>>> import numpy as np
>>> np.set_printoptions(precision=3, suppress=True, linewidth=100, legacy="1.25")
>>> rd = lambda a: np.round(a, 3) + 0
>>> Z = np.sign(np.array([[2, 2, -2, 1], [2, 1, 3, -1], [-3, 1, 0, 3], [2, 1, -2, 2]]))
>>> Y = (np.tril(Z, -1) + np.eye(4)) @ (np.triu(Z, 1) + np.eye(4))
>>> vals = np.array([0, 2, 0, 2])
>>> m1 = np.rint(Y * vals @ np.linalg.inv(Y)) + 0
>>> m1
array([[ 6., -8.,  4.,  6.],
       [ 4., -8.,  4.,  8.],
       [-4.,  4., -2., -2.],
       [ 4., -8.,  4.,  8.]])
>>> rd(np.linalg.eigvals(m1).sum().real)
4.0
>>> np.einsum("ij,ji->", m1, m1)
8.0
>>> rd(np.linalg.eigvals(m1))
array([2., 0., 2., 0.])
>>> rd(np.poly(m1))
array([ 1., -4.,  4.,  0.,  0.])
>>> rng = np.random.default_rng(42305)
>>> Y = m1 + rng.integers(-2, 3, (4, 2)) @ rng.integers(-2, 3, (2, 4))
>>> Y
array([[ 11., -10.,   1.,   1.],
       [  9., -10.,   1.,   3.],
       [ -3.,   3.,  -5.,  -3.],
       [  6., -10.,  -2.,   6.]])
>>> np.linalg.matrix_rank(Y - m1, tol=1e-8)
2
>>> rd(np.linalg.svd(Y - m1, compute_uv=False))
array([12.929,  4.341,  0.   ,  0.   ])
>>> np.abs(Y - m1).sum(axis=1)
array([15., 15.,  6., 12.])
>>> rk = np.linalg.matrix_rank(m1)
>>> rk
2
>>> ns = np.linalg.svd(m1)[2][rk:].T
>>> np.linalg.matrix_rank(m1.T @ m1), np.linalg.matrix_rank(m1 @ m1.T)
(2, 2)
>>> [int(np.linalg.matrix_rank(m1[:, :j + 1])) for j in range(4)]
[1, 2, 2, 2]
>>> W0 = np.loadtxt("run2.csv", delimiter=",")
>>> rd(W0)
array([[-27.345,  -1.951,   5.95 , -19.444,  -1.886],
       [-27.249,  -1.944,   5.942, -19.363,  -1.87 ],
       [-24.066,  -1.72 ,   5.668, -16.678,  -1.346],
       [-21.169,  -1.534,   5.369, -14.266,  -0.914],
       [-19.792,  -1.453,   5.208, -13.132,  -0.727],
       [-14.277,  -1.182,   4.404,  -8.691,  -0.118],
       [ -6.647,  -1.003,   2.597,  -3.048,   0.118],
       [ -5.541,  -1.   ,   2.209,  -2.332,   0.049],
       [ -3.462,  -0.994,   1.315,  -1.153,  -0.202],
       [ -2.322,  -0.949,   0.703,  -0.67 ,  -0.407],
       [ -1.876,  -0.897,   0.446,  -0.533,  -0.483],
       [ -1.234,  -0.737,   0.11 ,  -0.388,  -0.525],
       [  0.206,   0.156,   0.059,   0.109,   0.161],
       [  0.228,   0.173,   0.067,   0.122,   0.179],
       [  1.921,   1.447,   0.873,   1.347,   1.731],
       [  2.038,   1.531,   0.937,   1.444,   1.842],
       [  3.206,   2.345,   1.6  ,   2.461,   2.958],
       [  4.714,   3.333,   2.469,   3.851,   4.378],
       [  5.079,   3.563,   2.68 ,   4.196,   4.717],
       [  8.289,   5.484,   4.502,   7.307,   7.626],
       [ 13.288,   8.226,   7.236,  12.298,  11.956],
       [ 16.171,   9.719,   8.761,  15.213,  14.371],
       [ 20.297,  11.776,  10.89 ,  19.411,  17.75 ],
       [ 27.413,  15.168,  14.448,  26.693,  23.414],
       [ 28.935,  15.873,  15.193,  28.254,  24.603],
       [ 43.235,  22.254,  21.983,  42.965,  35.506],
       [ 43.924,  22.552,  22.303,  43.674,  36.021],
       [ 46.342,  23.593,  23.418,  46.166,  37.822]])
>>> Xs = W0 - W0.mean(axis=1)
Traceback (most recent call last):
  File "<python-input-25>", line 1, in <module>
    Xs = W0 - W0.mean(axis=1)
         ~~~^~~~~~~~~~~~~~~~~
ValueError: operands could not be broadcast together with shapes (28,5) (28,) 
>>> Xs = W0 - W0.mean(axis=0)
>>> Uu, sigma, Vt = np.linalg.svd(Xs, full_matrices=False)
>>> rd(sigma ** 2 / (sigma ** 2).sum())
array([0.964, 0.035, 0.001, 0.   , 0.   ])
>>> rd((sigma ** 2).sum() ** 2 / (sigma ** 4).sum())
1.074
>>> (np.sign(Uu[:, 0]) == np.sign(Uu[0, 0])).astype(int)
array([1, 1, 1, 1, 1, 1, 1, 1, 1, 1, 1, 1, 1, 1, 1, 1, 1, 1, 1, 0, 0, 0, 0, 0, 0, 0, 0, 0])
